In [1]: import numpy as np

In [2]: from numpy import linalg as LA

In [3]: np.set_printoptions(precision=2, suppress=True, linewidth=160)

In [4]: J = np.load("out0.npy")

In [5]: J
Out[5]: 
array([[-0.5 ,  0.  ,  0.87],
       [ 0.  ,  1.  ,  0.  ],
       [-0.87,  0.  , -0.5 ]])

In [6]: # 2 blocks once reordered

In [7]: vec = np.array([8, 4, 6])

In [8]: J @ np.ones(3)
Out[8]: array([ 0.37,  1.  , -1.37])

In [9]: J * vec
Out[9]: 
array([[-4.  ,  0.  ,  5.2 ],
       [ 0.  ,  4.  ,  0.  ],
       [-6.93,  0.  , -3.  ]])

In [10]: np.sign((J @ vec).round(6))
Out[10]: array([ 1.,  1., -1.])

In [11]: np.sort(LA.eigvals(J).real)
Out[11]: array([-0.5, -0.5,  1. ])

In [12]: J @ J
Out[12]: 
array([[-0.5 ,  0.  , -0.87],
       [ 0.  ,  1.  ,  0.  ],
       [ 0.87,  0.  , -0.5 ]])

In [13]: np.flatnonzero(LA.matrix_power((J != 0) + (J.T != 0) + np.eye(3), 3)[1])
Out[13]: array([1])

In [14]: round(LA.det(J), 2)
Out[14]: np.float64(1.0)

In [15]: J @ J
Out[15]: 
array([[-0.5 ,  0.  , -0.87],
       [ 0.  ,  1.  ,  0.  ],
       [ 0.87,  0.  , -0.5 ]])

In [16]: (J - J.T) / 2
Out[16]: 
array([[ 0.  ,  0.  ,  0.87],
       [ 0.  ,  0.  ,  0.  ],
       [-0.87,  0.  ,  0.  ]])

In [17]: np.allclose(J, J.T)
Out[17]: False

In [18]: W0 = np.load("run10.npy")

In [19]: W0
Out[19]: 
array([[-1,  0,  1,  2],
       [ 3,  4,  5,  6],
       [ 7,  8,  9, 10],
       [11, 12, 13, 14],
       [15, 16, 17, 18]])

In [20]: out = np.array([[3, 2, 3], [-3, 2, -3], [2, -3, -2], [1, -2, 2]])

In [21]: np.einsum("ik,kj->ji", W0, out)
Out[21]: 
array([[  1,  13,  25,  37,  49],
       [ -9, -13, -17, -21, -25],
       [ -1,  -1,  -1,  -1,  -1]])

In [22]: np.einsum("ik,kj->ij", W0, out)
Out[22]: 
array([[  1,  -9,  -1],
       [ 13, -13,  -1],
       [ 25, -17,  -1],
       [ 37, -21,  -1],
       [ 49, -25,  -1]])

In [23]: np.vstack([W0, out.T]).shape
Out[23]: (8, 4)

In [24]: LA.matrix_rank(np.vstack([W0, out.T]))
Out[24]: np.int64(4)

In [25]: out.T @ W0.T
Out[25]: 
array([[  1,  13,  25,  37,  49],
       [ -9, -13, -17, -21, -25],
       [ -1,  -1,  -1,  -1,  -1]])

In [26]: E = np.loadtxt("test18.csv", delimiter=",")

In [27]: E
Out[27]: 
array([[ 0.  ,  0.75,  0.52, -0.09,  0.39],
       [-0.77, -0.07,  0.36, -0.3 , -0.42],
       [-0.31,  0.24, -0.68, -0.53,  0.32],
       [ 0.31, -0.49,  0.35, -0.67,  0.31],
       [-0.46, -0.37,  0.09,  0.41,  0.69]])

In [28]: # keeps lengths

In [29]: np.kron(np.eye(2, dtype=int), E)
Out[29]: 
array([[ 0.  ,  0.75,  0.52, -0.09,  0.39,  0.  ,  0.  ,  0.  , -0.  ,  0.  ],
       [-0.77, -0.07,  0.36, -0.3 , -0.42, -0.  , -0.  ,  0.  , -0.  , -0.  ],
       [-0.31,  0.24, -0.68, -0.53,  0.32, -0.  ,  0.  , -0.  , -0.  ,  0.  ],
       [ 0.31, -0.49,  0.35, -0.67,  0.31,  0.  , -0.  ,  0.  , -0.  ,  0.  ],
       [-0.46, -0.37,  0.09,  0.41,  0.69, -0.  , -0.  ,  0.  ,  0.  ,  0.  ],
       [ 0.  ,  0.  ,  0.  , -0.  ,  0.  ,  0.  ,  0.75,  0.52, -0.09,  0.39],
       [-0.  , -0.  ,  0.  , -0.  , -0.  , -0.77, -0.07,  0.36, -0.3 , -0.42],
       [-0.  ,  0.  , -0.  , -0.  ,  0.  , -0.31,  0.24, -0.68, -0.53,  0.32],
       [ 0.  , -0.  ,  0.  , -0.  ,  0.  ,  0.31, -0.49,  0.35, -0.67,  0.31],
       [-0.  , -0.  ,  0.  ,  0.  ,  0.  , -0.46, -0.37,  0.09,  0.41,  0.69]])

In [30]: np.round(np.einsum("ii->", E), 2)
Out[30]: np.float64(-0.73)

In [31]: round(LA.eigvals(E).sum().real, 2)
Out[31]: np.float64(-0.73)

In [32]: round(float(LA.det(E[::-1])), 2)
Out[32]: 1.0

In [33]: np.round(LA.det(E.T), 2)
Out[33]: np.float64(1.0)

In [34]: round(LA.det(2 * E), 2), round(LA.det(E), 2)
Out[34]: (np.float64(32.0), np.float64(1.0))
